% ipython --no-banner

In [1]: import numpy as np

In [2]: np.set_printoptions(precision=3, suppress=True, linewidth=120)

In [3]: def rd(a):
   ...:     return np.round(a, 3) + 0
   ...: 

In [4]: J = np.load("block6.npy")

In [5]: J
Out[5]: 
array([[-1.1,  0.6,  1.1, -1.5, -0.9, -1.4,  0.4, -0.6,  0.7],
       [ 0.3, -1.1,  0.9, -0.2, -2. , -0.6,  0.4,  0.5,  0.9],
       [ 2.2,  1.4,  1.7,  1.6, -0.3,  0.9,  0.9,  1.7, -0.7],
       [ 0.6, -0.4,  1. ,  0. ,  0. , -1.6,  0.4, -1.5,  0.1],
       [-0.4,  1.7,  0.1, -0.3,  0. ,  0. , -1.9,  1.3, -1. ],
       [ 1.1,  0.8, -1.2, -0.8,  1.8, -0.6,  0.1,  0. , -2.4],
       [-0.8,  1.2, -0.2, -0.7, -0.8,  1.2, -0.3, -1.3, -1. ],
       [ 1.5, -1.1,  2.1,  1.8,  1. ,  1.4,  0.9,  0.1, -0.7],
       [ 2. ,  1.8,  0.8,  0.9,  1.3,  0.8,  1. , -1.3,  0.2],
       [ 1.3,  0.8, -0.6,  0.6,  0.5, -0.2,  1. , -1.4,  0.1]])

In [6]: out = np.c_[J[:, :8] @ np.array([[2, -2, 2, -1, 2, -2, -2, -1],
   ...:     [-1, 1, 0, -2, 2, -1, 0, 2],
   ...:     [1, -1, 0, -1, 2, -2, -1, -1],
   ...:     [0, 1, 1, -1, 1, 0, -2, 2],
   ...:     [-2, -1, -2, 0, -2, 0, 0, -1],
   ...:     [2, -2, 2, 1, 0, -2, 1, 1],
   ...:     [-2, 1, -2, 1, -1, 1, 1, -1],
   ...:     [-2, 1, -2, 0, 2, -2, 1, 0]]), np.array([-3, -9, -8, 5, 1, -2, 9, 6, -6, 6])]

In [7]: print(rd(out))
[[ -2.3   3.7  -4.3  -0.7  -0.1   3.8   2.5  -2.7  -3. ]
 [  3.6   1.3   1.4   1.    4.6  -0.7  -0.8  -2.8  -9. ]
 [  1.9  -2.    3.2  -6.5  15.3 -13.5  -5.8   2.4  -8. ]
 [  1.6  -0.5   0.2  -2.   -1.    3.8  -4.9  -4.4   5. ]
 [ -1.2   1.5   0.1  -4.7   7.   -5.6   0.7   5.    1. ]
 [ -4.8  -1.5  -3.6  -1.2  -3.1   0.7   0.1  -2.4  -2. ]
 [  4.2  -0.9   4.9   0.2  -1.    0.7   2.8   4.3   9. ]
 [  5.   -7.2   3.6  -0.9   4.1  -8.2  -6.3  -2.7   6. ]
 [  2.6  -5.3   4.5  -5.5   3.9  -5.4  -6.1   1.1  -6. ]
 [  0.6  -1.1   2.6  -2.1  -1.2   2.   -3.8   0.4   6. ]]

In [8]: rd(np.linalg.lstsq(J, out[:, 0])[0])
Out[8]: array([ 2., -1.,  1.,  0., -2.,  2., -2., -2.,  0.])

In [9]: np.linalg.matrix_rank(np.c_[J, out])
Out[9]: np.int64(10)

In [10]: hat = J @ np.linalg.solve(J.T @ J, J.T)

In [11]: print(rd(hat @ J[:, 0]))
[-1.1  0.3  2.2  0.6 -0.4  1.1 -0.8  1.5  2.   1.3]

In [12]: rd(np.linalg.eigvalsh(hat))
Out[12]: array([0., 1., 1., 1., 1., 1., 1., 1., 1., 1.])
